$ python3 -q
>>> import numpy as np
>>> import numpy.linalg as la
>>> np.set_printoptions(suppress=True, linewidth=120)
>>> def rnd(a):
...     return np.round(a, 2) + 0
... 
>>> W0 = np.loadtxt("block16.csv", delimiter=",")
>>> W0
array([[ -8.,  -1.,   9.,  -9.,   8.,  -7.,  -3.,   3.,   5.,  -3.,   1.,   5.,  -2.],
       [  6.,  -5.,  -2.,  -9.,   8.,   9.,   5.,   7.,   8.,  -2.,  -9.,   9.,   9.],
       [ -1.,   3.,  -4.,   2.,  -8.,  -5.,  -4.,   4.,  -7.,  -4.,  -4.,  -6.,   4.],
       [ -1.,   4.,  -7.,  -8.,  -6.,  -1.,   0.,  -3.,   6.,  -5.,  -1.,   8.,   3.],
       [ 16., -21.,   1., -45.,  40.,  29.,  17.,  31.,  37., -11., -35.,  41.,  34.]])
>>> print(rnd(la.norm(W0, 2) / la.norm(W0)))
0.97
>>> [round(float(x), 2) for x in la.svd(W0, compute_uv=False)[:3]]
[112.94, 20.57, 17.32]
>>> la.matrix_rank(W0, rtol=0.1)
np.int64(4)
>>> np.argsort(-la.norm(W0, axis=0).round(6), kind="stable")[:3]
array([ 3, 11,  4])
>>> left, s, Vh = la.svd(W0)
>>> vecs = Vh[:(s > 1e-8).sum()]
>>> rng = np.random.default_rng(438509)
>>> vec = W0[0] + 4 * W0[3] + rng.integers(2) * np.eye(13)[4]
>>> vec
array([-12.,  15., -19., -41., -16., -11.,  -3.,  -9.,  29., -23.,  -3.,  37.,  10.])
>>> la.matrix_rank(np.vstack([W0, vec]))
np.int64(4)
>>> print(np.allclose(vecs.T @ vecs @ vec, vec))
True
>>> left, s, Vh = la.svd(W0)
>>> np.argmax(s[:-1] / (s[1:] + 1e-6)) + 1
np.int64(4)
>>> M2 = left[:, :4] @ np.diag(s[:4]) @ Vh[:4]
>>> la.matrix_rank(W0, rtol=0.05)
np.int64(4)
>>> rnd(la.norm(W0 - M2, 2)), rnd(s[4])
(np.float64(0.0), np.float64(0.0))
>>> la.matrix_rank(M2)
np.int64(4)
>>> E = np.array([[4, -2, 4, 0, 2, -2, 4],
...     [6, -3, 6, 0, 3, -3, 6],
...     [6, -3, 6, 0, 3, -3, 6],
...     [2, -1, 2, 0, 1, -1, 2],
...     [-6, 3, -6, 0, -3, 3, -6],
...     [-4, 2, -4, 0, -2, 2, -4],
...     [2, -1, 2, 0, 1, -1, 2],
...     [2, -1, 2, 0, 1, -1, 2],
...     [-2, 1, -2, 0, -1, 1, -2]])
>>> # rows 1 and 2 are equal
>>> left, s, Vh = la.svd(E)
>>> vecs = Vh[:(s > 1e-8).sum()]
>>> vec = E[1] + -1 * E[6] + rng.integers(2) * np.eye(7)[5]
>>> vec
array([ 4., -2.,  4.,  0.,  2., -1.,  4.])
>>> rnd(np.diag(vecs.T @ vecs))
array([0.27, 0.07, 0.27, 0.  , 0.07, 0.07, 0.27])
>>> np.allclose(vecs.T @ vecs @ vec, vec)
False
>>> print(rnd(la.norm(vec - vecs.T @ vecs @ vec)))
0.97
>>> rnd(vecs.T @ vecs)
array([[ 0.27, -0.13,  0.27,  0.  ,  0.13, -0.13,  0.27],
       [-0.13,  0.07, -0.13,  0.  , -0.07,  0.07, -0.13],
       [ 0.27, -0.13,  0.27,  0.  ,  0.13, -0.13,  0.27],
       [ 0.  ,  0.  ,  0.  ,  0.  ,  0.  ,  0.  ,  0.  ],
       [ 0.13, -0.07,  0.13,  0.  ,  0.07, -0.07,  0.13],
       [-0.13,  0.07, -0.13,  0.  , -0.07,  0.07, -0.13],
       [ 0.27, -0.13,  0.27,  0.  ,  0.13, -0.13,  0.27]])
>>> la.matrix_rank(np.vstack([E, vec]))
np.int64(2)
>>> W = np.array([[1, 2, 2],
...     [0, 2, 2],
...     [0, 1, 2],
...     [1, 0, 0],
...     [2, 1, 1],
...     [0, 2, 2],
...     [2, 2, 0]])
>>> b = np.array([3, -2, 3])
>>> H = np.maximum(E @ W + b, 0)
>>> print(la.matrix_rank(H))
2
>>> C = np.array([[2, 2, 4], [2, 4, 4], [2, 0, 5]])
>>> H @ C
array([[ 88,  86, 189],
       [128, 130, 274],
       [128, 130, 274],
       [ 48,  42, 104],
       [  0,   0,   0],
       [  0,   0,   0],
       [ 48,  42, 104],
       [ 48,  42, 104],
       [  0,   0,   0]])
>>> u = np.array([2, 0])
>>> np.cross(E[4, :3], E[5, :3])
array([0, 0, 0])
>>> np.convolve(E[4], u)
array([-12,   6, -12,   0,  -6,   6, -12,   0])
>>> print(np.correlate(E[4], E[5], "full"))
[ 24 -24  42 -18  48 -42  90 -42  48 -18  42 -24  24]
>>> M2 = np.array([[-1, 3], [2, 3]])
>>> C = np.array([[1, 0], [2, 2]])
>>> mat = np.kron(M2, C)
>>> mat
array([[-1,  0,  3,  0],
       [-2, -2,  6,  6],
       [ 2,  0,  3,  0],
       [ 4,  4,  6,  6]])
>>> M2 = np.array([[4, 8], [6, 7], [4, 1], [6, 0]])
>>> np.vstack([mat, M2.T]).shape
(6, 4)
>>> np.einsum("ik,kj->ji", mat, M2)
array([[  8,  40,  20, 100],
       [ -5, -24,  19,  66]])
>>> la.matrix_rank(mat @ M2)
np.int64(2)
>>> mat @ M2
array([[  8,  -5],
       [ 40, -24],
       [ 20,  19],
       [100,  66]])
>>> rnd(np.poly(mat))
array([  1.,  -6., -37., 108., 324.])
>>> rnd(la.det(mat.T))
np.float64(324.0)
>>> np.einsum("ij,ji->", mat, mat)
np.int64(110)
>>> rnd(la.det(mat[::-1]))
np.float64(324.0)
>>> print(rnd(la.eigvals(mat).sum().real))
6.0
